$ python3 -q
>>> import numpy as np
>>> np.set_printoptions(precision=1, suppress=True, linewidth=120, floatmode="fixed")
>>> rd = lambda a: np.round(a, 1) + 0
>>> mat = np.array([[15.1, 5.0, 19.7, 45.3, 40.1, 9.7],
...     [20.8, 6.9, 28.0, 63.4, 56.2, 13.8],
...     [9.1, 3.2, 11.7, 26.8, 24.0, 5.9],
...     [15.4, 5.3, 20.3, 45.0, 40.3, 9.8],
...     [-0.1, -0.2, -0.2, -0.4, -0.2, 0.2]])
>>> [round(float(x), 1) for x in np.linalg.svd(mat, compute_uv=False)[:3]]
[137.9, 0.7, 0.4]
>>> np.linalg.matrix_rank(mat, rtol=0.1)
np.int64(1)
>>> r0 = np.array([1, -4])
>>> rd(np.correlate(mat[2], mat[1], "full"))
array([ 125.6,  555.6,  918.2, 1485.1, 2731.5, 3668.3, 2750.9, 1474.3,  888.2,  539.9,  122.7])
>>> rd(np.convolve(mat[2], r0))
array([  9.1, -33.2,  -1.1, -20.0, -83.2, -90.1, -23.6])
>>> theta = np.radians(45)
>>> R = np.eye(6)
>>> R[4, 4] = R[2, 2] = np.cos(theta)
>>> R[4, 2], R[2, 4] = -np.sin(theta), np.sin(theta)
>>> rd(R)
array([[ 1.0,  0.0,  0.0,  0.0,  0.0,  0.0],
       [ 0.0,  1.0,  0.0,  0.0,  0.0,  0.0],
       [ 0.0,  0.0,  0.7,  0.0,  0.7,  0.0],
       [ 0.0,  0.0,  0.0,  1.0,  0.0,  0.0],
       [ 0.0,  0.0, -0.7,  0.0,  0.7,  0.0],
       [ 0.0,  0.0,  0.0,  0.0,  0.0,  1.0]])
>>> M2 = mat @ R.T
>>> rd(np.linalg.det(R)), rd(np.trace(R))
(np.float64(1.0), np.float64(5.4))
>>> rd(np.abs(M2 - mat).max(axis=0))
array([ 0.0,  0.0, 31.5,  0.0, 36.3,  0.0])
>>> np.allclose(mat @ mat.T, M2 @ M2.T)
True
>>> rd(M2)
array([[15.1,  5.0, 42.3, 45.3, 14.4,  9.7],
       [20.8,  6.9, 59.5, 63.4, 19.9, 13.8],
       [ 9.1,  3.2, 25.2, 26.8,  8.7,  5.9],
       [15.4,  5.3, 42.9, 45.0, 14.1,  9.8],
       [-0.1, -0.2, -0.3, -0.4,  0.0,  0.2]])
>>> T = np.stack([mat, -1 * mat, mat[::-1]])
>>> T.sum(axis=0)
array([[-0.1, -0.2, -0.2, -0.4, -0.2,  0.2],
       [15.4,  5.3, 20.3, 45.0, 40.3,  9.8],
       [ 9.1,  3.2, 11.7, 26.8, 24.0,  5.9],
       [20.8,  6.9, 28.0, 63.4, 56.2, 13.8],
       [15.1,  5.0, 19.7, 45.3, 40.1,  9.7]])
>>> (T @ mat.T).shape
(3, 5, 5)
>>> rd(np.linalg.norm(T, axis=(1, 2)))
array([137.9, 137.9, 137.9])
